In [1]: import numpy as np

In [2]: np.set_printoptions(precision=2, suppress=True, linewidth=140)

In [3]: arr = np.loadtxt("dump.csv", delimiter=",")

In [4]: arr
Out[4]: 
array([[-0.61, -0.12, -0.43, -0.02, -1.13,  0.85, -0.45,  0.22, -0.46, -0.96, -0.05,  0.31],
       [-0.12, -0.24,  0.26,  0.4 , -0.56, -0.22, -0.26,  0.1 , -0.7 ,  0.1 ,  1.03,  0.4 ],
       [-0.43,  0.26, -0.25, -0.85, -1.07, -0.19,  0.52, -0.41,  0.84, -0.54, -0.89,  0.5 ],
       [-0.02,  0.4 , -0.85,  0.07, -0.05,  0.5 ,  0.48,  0.25,  0.11, -0.39,  0.24,  0.52],
       [-1.13, -0.56, -1.07, -0.05, -1.26, -0.62, -0.92, -0.5 ,  0.38,  0.59,  0.17, -0.53],
       [ 0.85, -0.22, -0.19,  0.5 , -0.62, -1.44,  0.7 , -0.5 ,  0.25,  0.09, -0.56, -0.7 ],
       [-0.45, -0.26,  0.52,  0.48, -0.92,  0.7 ,  0.3 ,  0.1 , -0.75,  0.42, -0.6 , -0.05],
       [ 0.22,  0.1 , -0.41,  0.25, -0.5 , -0.5 ,  0.1 , -1.3 , -0.82,  0.2 ,  0.74,  0.76],
       [-0.46, -0.7 ,  0.84,  0.11,  0.38,  0.25, -0.75, -0.82, -1.54, -0.33, -0.69, -0.5 ],
       [-0.96,  0.1 , -0.54, -0.39,  0.59,  0.09,  0.42,  0.2 , -0.33, -0.95, -0.37,  0.41],
       [-0.05,  1.03, -0.89,  0.24,  0.17, -0.56, -0.6 ,  0.74, -0.69, -0.37, -1.45, -0.56],
       [ 0.31,  0.4 ,  0.5 ,  0.52, -0.53, -0.7 , -0.05,  0.76, -0.5 ,  0.41, -0.56, -0.32]])

In [5]: ev, evecs = np.linalg.eigh(arr)

In [6]: x0 = np.array([2, 0, 1, 1, 3, 2, 0, 3, 1, 1, 1, 0])

In [7]: round(x0 @ arr @ x0, 2)
Out[7]: np.float64(-75.14)

In [8]: np.round(x0 @ arr @ x0 / (x0 @ x0), 2), round(ev[0], 2), round(float(ev[-1]), 2)
Out[8]: (np.float64(-2.42), np.float64(-3.0), 2.0)

In [9]: np.round(np.linalg.eigvalsh(arr[1:, 1:]), 2) + 0
Out[9]: array([-3.  , -3.  , -3.  , -2.09, -1.64, -0.81,  0.  ,  0.29,  1.  ,  1.86,  2.  ])
